% ipython --no-banner

In [1]: import numpy as np

In [2]: from numpy import linalg as LA

In [3]: np.set_printoptions(precision=2, suppress=True, linewidth=120, floatmode="fixed")

In [4]: def rnd(a):
   ...:     return np.round(a, 2) + 0
   ...: 

In [5]: mat = np.maximum(np.array([[0, 2],
   ...:     [-1, 0],
   ...:     [-2, 0],
   ...:     [2, 2],
   ...:     [1, 2],
   ...:     [-1, 2],
   ...:     [-2, 0],
   ...:     [-2, 0],
   ...:     [0, -2],
   ...:     [-1, 0],
   ...:     [2, 1],
   ...:     [-2, 1],
   ...:     [2, 1],
   ...:     [1, 1],
   ...:     [1, 2],
   ...:     [-2, -1],
   ...:     [0, 2],
   ...:     [2, 0],
   ...:     [-1, 1],
   ...:     [-2, 0],
   ...:     [1, -1],
   ...:     [-1, 0],
   ...:     [2, 2],
   ...:     [1, 0],
   ...:     [0, 0],
   ...:     [2, 0],
   ...:     [-1, -1],
   ...:     [0, 1],
   ...:     [-1, 2],
   ...:     [-1, 1],
   ...:     [0, 2],
   ...:     [1, -2],
   ...:     [2, -1],
   ...:     [-1, 0],
   ...:     [1, 2],
   ...:     [0, 1]]) @ np.array([[0, -2, 2, 1, 0, 2, 2, -2], [0, -2, 0, 2, -2, 2, -1, 2]]) + np.array([4, -5, 1, 3, -4, 5, -3, 5]), 0)

In [6]: print(mat)
[[ 4  0  1  7  0  9  0  9]
 [ 4  0  0  2  0  3  0  7]
 [ 4  0  0  1  0  1  0  9]
 [ 4  0  5  9  0 13  0  5]
 [ 4  0  3  8  0 11  0  7]
 [ 4  0  0  6  0  7  0 11]
 [ 4  0  0  1  0  1  0  9]
 [ 4  0  0  1  0  1  0  9]
 [ 4  0  1  0  0  1  0  1]
 [ 4  0  0  2  0  3  0  7]
 [ 4  0  5  7  0 11  0  3]
 [ 4  0  0  3  0  3  0 11]
 [ 4  0  5  7  0 11  0  3]
 [ 4  0  3  6  0  9  0  5]
 [ 4  0  3  8  0 11  0  7]
 [ 4  1  0  0  0  0  0  7]
 [ 4  0  1  7  0  9  0  9]
 [ 4  0  5  5  0  9  1  1]
 [ 4  0  0  4  0  5  0  9]
 [ 4  0  0  1  0  1  0  9]
 [ 4  0  3  2  0  5  0  1]
 [ 4  0  0  2  0  3  0  7]
 [ 4  0  5  9  0 13  0  5]
 [ 4  0  3  4  0  7  0  3]
 [ 4  0  1  3  0  5  0  5]
 [ 4  0  5  5  0  9  1  1]
 [ 4  0  0  0  0  1  0  5]
 [ 4  0  1  5  0  7  0  7]
 [ 4  0  0  6  0  7  0 11]
 [ 4  0  0  4  0  5  0  9]
 [ 4  0  1  7  0  9  0  9]
 [ 4  0  3  0  0  3  1  0]
 [ 4  0  5  3  0  7  2  0]
 [ 4  0  0  2  0  3  0  7]
 [ 4  0  3  8  0 11  0  7]
 [ 4  0  1  5  0  7  0  7]]

In [7]: # rows 2 and 6 are equal

In [8]: left, sig, VT = LA.svd(mat)

In [9]: print(np.argmax(sig[:-1] / (sig[1:] + 1e-6)) + 1)
7

In [10]: print(rnd(sig))
[67.54 26.07 10.06  2.86  1.88  0.95  0.64  0.00]

In [11]: out = left[:, :7] @ np.diag(sig[:7]) @ VT[:7]

In [12]: print(rnd(LA.norm(mat - out) / LA.norm(mat)))
0.0

In [13]: print(rnd(LA.norm(mat - out, 2)), rnd(sig[7]))
0.0 0.0

In [14]: print(LA.matrix_rank(out))
7
